$ python3 -q
>>> import numpy as np
>>> np.set_printoptions(suppress=True, linewidth=200)
>>> q, _ = np.linalg.qr(np.array([[0.0, -1.5, -0.4], [-0.7, 0.7, -2.5], [-1.3, -1.3, 0.4]]))
>>> evals = np.array([1, 0, 3])
>>> A = q @ np.diag(evals) @ q.T
>>> A.round(4)
array([[ 1.2093,  1.2957, -0.6977],
       [ 1.2957,  1.613 , -0.3301],
       [-0.6977, -0.3301,  1.1777]])
>>> evals, evecs = np.linalg.eigh(A)
>>> vec = np.array([3, -3, -2])
>>> (np.sign(evecs[:, -1].round(6)) == np.sign(evecs[0, -1].round(6))).astype(int)
array([1, 1, 0])
>>> round(np.abs(A).sum(axis=1).max(), 4), round(np.abs(evals).max(), 4)
(np.float64(3.2387), np.float64(3.0))
>>> np.round(np.linalg.eigvalsh(A[1:, 1:]), 4)
array([1.    , 1.7907])
>>> m1 = np.loadtxt("out11.csv", delimiter=",")
>>> m1.round(4)
array([[-3.4816,  0.5488, -1.8915],
       [ 1.3926, -2.0304, -3.1524],
       [-1.3926, -3.4024,  1.5762]])
>>> left, sig = np.linalg.svd(m1)
Traceback (most recent call last):
  File "<python-input-13>", line 1, in <module>
    left, sig = np.linalg.svd(m1)
    ^^^^^^^^^
ValueError: too many values to unpack (expected 2)
>>> left, sig, Vt = np.linalg.svd(m1, full_matrices=False)
>>> Vt @ Vt.T
array([[1., 0., 0.],
       [0., 1., 0.],
       [0., 0., 1.]])
>>> np.allclose(left * sig @ Vt, m1)
True
>>> np.round(np.sqrt((sig ** 2).sum()), 4), np.round(np.linalg.norm(m1), 4)
(np.float64(6.9282), np.float64(6.9282))
>>> left.shape, sig.shape, Vt.shape
((3, 3), (3,), (3, 3))
>>> Y = np.array([[-1, -2], [-2, 1]])
>>> Z = np.kron(Y, m1)
>>> Z.round(4)
array([[ 3.4816, -0.5488,  1.8915,  6.9631, -1.0975,  3.7829],
       [-1.3926,  2.0304,  3.1524, -2.7852,  4.0609,  6.3049],
       [ 1.3926,  3.4024, -1.5762,  2.7852,  6.8047, -3.1524],
       [ 6.9631, -1.0975,  3.7829, -3.4816,  0.5488, -1.8915],
       [-2.7852,  4.0609,  6.3049,  1.3926, -2.0304, -3.1524],
       [ 2.7852,  6.8047, -3.1524, -1.3926, -3.4024,  1.5762]])
>>> round(np.linalg.norm(Z, 2), 4), round(float(np.linalg.norm(Y, 2) * np.linalg.norm(m1, 2)), 4)
(np.float64(8.9443), 8.9443)
>>> np.linalg.matrix_rank(Z)
np.int64(6)
>>> vec = np.array([-4, 5, -1])
>>> y = m1 @ vec
>>> y.round(4)
array([ 18.5615, -12.5703, -13.0176])
>>> np.round(np.linalg.solve(m1, m1[:, 2]), 4)
array([-0., -0.,  1.])
>>> np.round(np.linalg.solve(m1, y), 4)
array([-4.,  5., -1.])
>>> np.round(np.linalg.solve(m1.T, m1[2]), 4)
array([-0., -0.,  1.])
>>> np.round(m1 @ m1.T, 4) + 0
array([[16.,  0.,  0.],
       [ 0., 16.,  0.],
       [ 0.,  0., 16.]])
>>> round(m1[:, 1] @ m1[:, 0], 4)
np.float64(-0.0)
>>> r0 = np.array([-6, -6, -9])
>>> Y = m1 + np.outer(r0, np.eye(3)[2])
>>> round(np.linalg.det(Y) / np.linalg.det(m1), 4), np.round(1 + np.linalg.solve(m1, r0)[2], 4)
(np.float64(2.0048), np.float64(2.0048))
>>> F = np.load("arr.npy")
>>> F
array([[0, 3, 0],
       [0, 0, 0]])
>>> Y = np.array([[1, -2, 2], [-2, 0, -1], [1, 1, -2]])
>>> np.einsum("ik,kj->ji", F, Y)
array([[-6,  0],
       [ 0,  0],
       [-3,  0]])
>>> np.linalg.matrix_rank(F @ Y)
np.int64(1)
>>> np.einsum("ik,kj->ij", F, Y)
array([[-6,  0, -3],
       [ 0,  0,  0]])
>>> np.linalg.matrix_rank(np.vstack([F, Y.T]))
np.int64(3)
>>> np.round(np.linalg.norm(F, axis=0), 4)
array([0., 3., 0.])
>>> np.round(np.linalg.svd(F, compute_uv=False), 4)
array([3., 0.])
>>> F.T @ F
array([[0, 0, 0],
       [0, 9, 0],
       [0, 0, 0]])
>>> F @ F.T
array([[9, 0],
       [0, 0]])
>>> F[:, 0] @ F[:, 2]
np.int64(0)
>>> np.round(np.linalg.pinv(F), 4)
array([[0.    , 0.    ],
       [0.3333, 0.    ],
       [0.    , 0.    ]])
>>> left, sig, Vt = np.linalg.svd(F)
>>> evecs = Vt[:(sig > 1e-8).sum()]
>>> rng = np.random.default_rng(679523)
>>> vec = F[0] + 2 * F[1] + rng.integers(2) * np.eye(3)[2]
>>> vec
array([0., 3., 0.])
>>> evecs.T @ evecs
array([[0., 0., 0.],
       [0., 1., 0.],
       [0., 0., 0.]])
>>> mat = np.array([[1.0, 0.0, 0.0], [0.5, 0.5, 0.0], [0.0, 0.5, 0.5]])
>>> np.linalg.matrix_rank(mat - mat[0, 0] * np.eye(3))
np.int64(2)
>>> np.prod(np.diag(mat)), round(float(np.linalg.det(mat)), 4)
(np.float64(0.25), 0.25)
>>> z = rng.permutation(3)
>>> Y = mat[:, z] * rng.choice([-1, 1], 3)
>>> Y
array([[ 1. ,  0. , -0. ],
       [ 0.5,  0. , -0.5],
       [ 0. ,  0.5, -0.5]])
>>> left, _, Vt = np.linalg.svd(mat.T @ Y)
>>> np.round(np.linalg.lstsq(mat, Y)[0], 4) + 0
array([[ 1.,  0.,  0.],
       [ 0.,  0., -1.],
       [ 0.,  1.,  0.]])
>>> q, _ = np.linalg.qr(np.array([[0.5, -0.6, 0.6], [-1.0, -0.8, -0.5], [0.6, 0.1, 2.9]]))
>>> evecs, _ = np.linalg.qr(np.array([[-1.3, 0.9, -0.6], [-1.2, 1.5, -0.3], [0.1, -0.2, -1.5]]))
>>> sig = 10 * 0.7 ** np.arange(3)
>>> J = q[:, :3] * sig @ evecs[:3]
>>> J.round(4)
array([[ 6.8624,  1.2771, -2.3337],
       [-3.3089,  8.1527,  0.2473],
       [ 4.2811, -1.6876,  4.4931]])
>>> np.round(np.kron(np.eye(2, dtype=int), J), 4)
array([[ 6.8624,  1.2771, -2.3337,  0.    ,  0.    , -0.    ],
       [-3.3089,  8.1527,  0.2473, -0.    ,  0.    ,  0.    ],
       [ 4.2811, -1.6876,  4.4931,  0.    , -0.    ,  0.    ],
       [ 0.    ,  0.    , -0.    ,  6.8624,  1.2771, -2.3337],
       [-0.    ,  0.    ,  0.    , -3.3089,  8.1527,  0.2473],
       [ 0.    , -0.    ,  0.    ,  4.2811, -1.6876,  4.4931]])
>>> round(float(np.linalg.det(J.T)), 4)
343.0
>>> np.round(np.poly(J), 4)
array([   1.    ,  -19.5082,  138.0453, -343.    ])
>>> np.round(np.linalg.eigvals(J), 4)
array([6.7108+3.3643j, 6.7108-3.3643j, 6.0865+0.j    ])
>>> round(float(np.linalg.eigvals(J).sum().real), 4)
19.5082
